$ ipython --no-banner

In [1]: import numpy as np

In [2]: from numpy import linalg as LA

In [3]: np.set_printoptions(precision=2, suppress=True, linewidth=160, sign=" ")

In [4]: C = np.sign(np.array([[1, 1, 3, -1], [0, 1, 0, 1], [2, -1, 0, 3], [-3, -1, 2, -1]]))

In [5]: other = (np.tril(C, -1) + np.eye(4)) @ (np.triu(C, 1) + np.eye(4))

In [6]: evals = np.array([3, 2, 2, 0])

In [7]: data = np.rint(other * evals @ LA.inv(other)) + 0

In [8]: print(data)
[[ 14.  -2.  -6.   5.]
 [ -4.   2.   2.  -2.]
 [ 12.  -2.  -4.   5.]
 [-16.   2.   8.  -5.]]

In [9]: print(LA.matrix_rank(data, rtol=0.1))
1

In [10]: print(np.round(LA.norm(data, 2) / LA.norm(data), 2))
1.0

In [11]: print(np.argsort(-LA.norm(data, axis=0).round(6), kind="stable")[:3])
[ 0  2  3]

In [12]: arr = np.load("a.npy")

In [13]: print(arr)
[[-11.1    4.   -12.13  -1.02 -13.01  -6.05  10.04  -2.  ]
 [-20.05  -4.96   1.02  10.03  -5.94   7.07   8.09 -11.93]
 [-14.06   8.06  -4.92 -13.08 -10.93  -6.02  -3.    -1.05]
 [ -8.02   6.94 -11.93  -2.98 -13.    -5.     6.9    0.9 ]
 [-13.02  -2.97   5.98   7.02  -1.08  10.09   0.01  -7.95]
 [-28.98  -0.04  -6.98  -6.93 -15.04  -8.91   8.05 -11.92]
 [-17.05  -3.97   0.97   6.97  -4.98   5.     5.97 -10.07]]

In [14]: def softmax(z):
    ...:     e = np.exp(z - z.max(axis=-1, keepdims=True))
    ...:     return e / e.sum(axis=-1, keepdims=True)
    ...: 

In [15]: print(np.round(softmax(10 * arr[1]), 2) + 0)
[ 0.  0.  0.  1.  0.  0.  0.  0.]

In [16]: print(softmax(arr).sum(axis=1))
[ 1.  1.  1.  1.  1.  1.  1.]

In [17]: scores = arr @ arr.T / np.sqrt(8)

In [18]: print(np.round(softmax(scores + np.triu(np.full(scores.shape, -np.inf), 1)), 2) + 0)
[[ 1.  0.  0.  0.  0.  0.  0.]
 [ 0.  1.  0.  0.  0.  0.  0.]
 [ 0.  0.  1.  0.  0.  0.  0.]
 [ 1.  0.  0.  0.  0.  0.  0.]
 [ 0.  1.  0.  0.  0.  0.  0.]
 [ 0.  0.  0.  0.  0.  1.  0.]
 [ 0.  1.  0.  0.  0.  0.  0.]]

In [19]: print(softmax(scores).round(6).argmax(axis=1))
[ 5  1  5  5  1  5  1]

In [20]: blk = np.stack([arr, -2 * arr, arr[::-1]])

In [21]: print(blk.shape)
(3, 7, 8)

In [22]: print(LA.norm(blk, axis=(1, 2)))
[  70.5   141.01   70.5 ]
